$ python3 -q
>>> import numpy as np
>>> np.set_printoptions(precision=2, suppress=True, linewidth=200)
>>> def tidy(a):
...     return np.round(a, 2) + 0
... 
>>> X = np.diag(np.array([0, -5, -3, -1])) + 4 * np.eye(4, k=1) + 4 * np.eye(4, k=-1)
>>> X
array([[ 0.,  4.,  0.,  0.],
       [ 4., -5.,  4.,  0.],
       [ 0.,  4., -3.,  4.],
       [ 0.,  0.,  4., -1.]])
>>> W = np.array([[1, 0, 1, 1, 3, 1],
...     [3, 3, 2, 1, 3, 1],
...     [1, 2, 0, 1, 0, 1],
...     [1, 2, 1, 1, 0, 3]])
>>> c = np.array([-3, 1, 3, 0, -3, -3])
>>> H = np.maximum(X @ W + c, 0)
>>> (H > 0).mean(axis=0)
array([0.5 , 0.75, 0.75, 1.  , 0.5 , 0.5 ])
>>> np.linalg.matrix_rank(H)
np.int64(4)
>>> C = np.array([[-1, 2], [1, -1], [1, 1], [-1, 2], [-1, 0], [2, 1]])
>>> W @ C
array([[-2,  6],
       [ 0,  8],
       [ 2,  3],
       [ 7,  6]])
>>> E = np.load("case5.npy")
>>> E
array([[2, 1, 0],
       [0, 0, 3]])
>>> def softmax(z):
...     e = np.exp(z - z.max(axis=-1, keepdims=True))
...     return e / e.sum(axis=-1, keepdims=True)
... 
>>> tidy(softmax(E).sum(axis=1))
array([1., 1.])
>>> att = E @ E.T / np.sqrt(3)
>>> tidy(softmax(att))
array([[0.95, 0.05],
       [0.01, 0.99]])
>>> t = np.radians(30)
>>> r_ = np.eye(3)
>>> r_[0, 0] = r_[2, 2] = np.cos(t)
>>> r_[0, 2], r_[2, 0] = -np.sin(t), np.sin(t)
>>> tidy(r_)
array([[ 0.87,  0.  , -0.5 ],
       [ 0.  ,  1.  ,  0.  ],
       [ 0.5 ,  0.  ,  0.87]])
>>> B = E @ r_.T
>>> tidy(np.abs(B - E).max(axis=0))
array([1.5, 0. , 1. ])
>>> np.allclose(np.linalg.norm(E, axis=1), np.linalg.norm(B, axis=1))
True
>>> tidy(B)
array([[ 1.73,  1.  ,  1.  ],
       [-1.5 ,  0.  ,  2.6 ]])
>>> tidy(np.linalg.det(r_)), tidy(np.trace(r_))
(np.float64(1.0), np.float64(2.73))
>>> vec = np.array([-3, -2, 5])
>>> E * vec
array([[-6, -2,  0],
       [ 0,  0, 15]])
>>> (E * vec).sum(axis=1)
array([-8, 15])
>>> E @ np.ones(3)
array([3., 3.])
>>> np.sign((E @ vec).round(6))
array([-1,  1])
>>> E @ vec
array([-8, 15])
>>> (E @ vec).argmax()
np.int64(1)
>>> np.einsum("ij,j->i", E, vec)
array([-8, 15])
>>> M = np.tanh(np.array([[-0.5, 0.0],
...     [2.0, 0.7],
...     [-1.6, -1.5],
...     [1.2, -1.0],
...     [-1.3, 0.4],
...     [-0.7, -1.7],
...     [0.8, 0.8],
...     [1.2, -0.2],
...     [0.1, -0.3],
...     [0.5, 1.2],
...     [-0.7, -1.3],
...     [0.6, -1.7],
...     [0.1, -0.5],
...     [1.8, -0.3],
...     [-0.2, -0.2],
...     [-0.3, -1.0],
...     [-0.9, 0.5],
...     [0.1, 0.6],
...     [-1.1, -1.0],
...     [-1.2, 0.5],
...     [1.3, 1.5],
...     [0.3, 1.1],
...     [1.1, 1.0],
...     [0.9, -0.8],
...     [0.5, 1.3],
...     [-0.8, -0.2],
...     [-0.1, -0.7],
...     [-0.4, -0.1],
...     [-0.5, -0.7]]) @ np.array([[0.2, -0.5, 0.5, 0.7], [0.1, 0.4, -1.3, -0.9]]))
>>> tidy(M)
array([[-0.1 ,  0.24, -0.24, -0.34],
       [ 0.44, -0.62,  0.09,  0.65],
       [-0.44,  0.2 ,  0.82,  0.23],
       [ 0.14, -0.76,  0.96,  0.94],
       [-0.22,  0.67, -0.82, -0.85],
       [-0.3 , -0.32,  0.95,  0.78],
       [ 0.24, -0.08, -0.56, -0.16],
       [ 0.22, -0.59,  0.7 ,  0.77],
       [-0.01, -0.17,  0.41,  0.33],
       [ 0.22,  0.23, -0.86, -0.62],
       [-0.26, -0.17,  0.87,  0.59],
       [-0.05, -0.75,  0.99,  0.96],
       [-0.03, -0.24,  0.6 ,  0.48],
       [ 0.32, -0.77,  0.86,  0.91],
       [-0.06,  0.02,  0.16,  0.04],
       [-0.16, -0.24,  0.82,  0.6 ],
       [-0.13,  0.57, -0.8 , -0.79],
       [ 0.08,  0.19, -0.62, -0.44],
       [-0.31,  0.15,  0.64,  0.13],
       [-0.19,  0.66, -0.85, -0.86],
       [ 0.39, -0.05, -0.86, -0.41],
       [ 0.17,  0.28, -0.86, -0.65],
       [ 0.31, -0.15, -0.64, -0.13],
       [ 0.1 , -0.65,  0.9 ,  0.87],
       [ 0.23,  0.26, -0.89, -0.68],
       [-0.18,  0.31, -0.14, -0.36],
       [-0.09, -0.23,  0.7 ,  0.51],
       [-0.09,  0.16, -0.07, -0.19],
       [-0.17, -0.03,  0.58,  0.27]])
>>> rng = np.random.default_rng(964)
>>> z = rng.permutation(4)
>>> B = M[:, z] * rng.choice([-1, 1], 4)
>>> tidy(B)
array([[-0.24, -0.24,  0.34,  0.1 ],
       [ 0.62,  0.09, -0.65, -0.44],
       [-0.2 ,  0.82, -0.23,  0.44],
       [ 0.76,  0.96, -0.94, -0.14],
       [-0.67, -0.82,  0.85,  0.22],
       [ 0.32,  0.95, -0.78,  0.3 ],
       [ 0.08, -0.56,  0.16, -0.24],
       [ 0.59,  0.7 , -0.77, -0.22],
       [ 0.17,  0.41, -0.33,  0.01],
       [-0.23, -0.86,  0.62, -0.22],
       [ 0.17,  0.87, -0.59,  0.26],
       [ 0.75,  0.99, -0.96,  0.05],
       [ 0.24,  0.6 , -0.48,  0.03],
       [ 0.77,  0.86, -0.91, -0.32],
       [-0.02,  0.16, -0.04,  0.06],
       [ 0.24,  0.82, -0.6 ,  0.16],
       [-0.57, -0.8 ,  0.79,  0.13],
       [-0.19, -0.62,  0.44, -0.08],
       [-0.15,  0.64, -0.13,  0.31],
       [-0.66, -0.85,  0.86,  0.19],
       [ 0.05, -0.86,  0.41, -0.39],
       [-0.28, -0.86,  0.65, -0.17],
       [ 0.15, -0.64,  0.13, -0.31],
       [ 0.65,  0.9 , -0.87, -0.1 ],
       [-0.26, -0.89,  0.68, -0.23],
       [-0.31, -0.14,  0.36,  0.18],
       [ 0.23,  0.7 , -0.51,  0.09],
       [-0.16, -0.07,  0.19,  0.09],
       [ 0.03,  0.58, -0.27,  0.17]])
>>> Uu, _, Vt = np.linalg.svd(M.T @ B)
>>> tidy(np.linalg.lstsq(M, B)[0])
array([[ 0.,  0.,  0., -1.],
       [-1.,  0.,  0.,  0.],
       [ 0.,  1.,  0.,  0.],
       [ 0.,  0., -1.,  0.]])
>>> tidy(Uu @ Vt)
array([[ 0.,  0.,  0., -1.],
       [-1.,  0.,  0.,  0.],
       [ 0.,  1.,  0.,  0.],
       [ 0.,  0., -1.,  0.]])
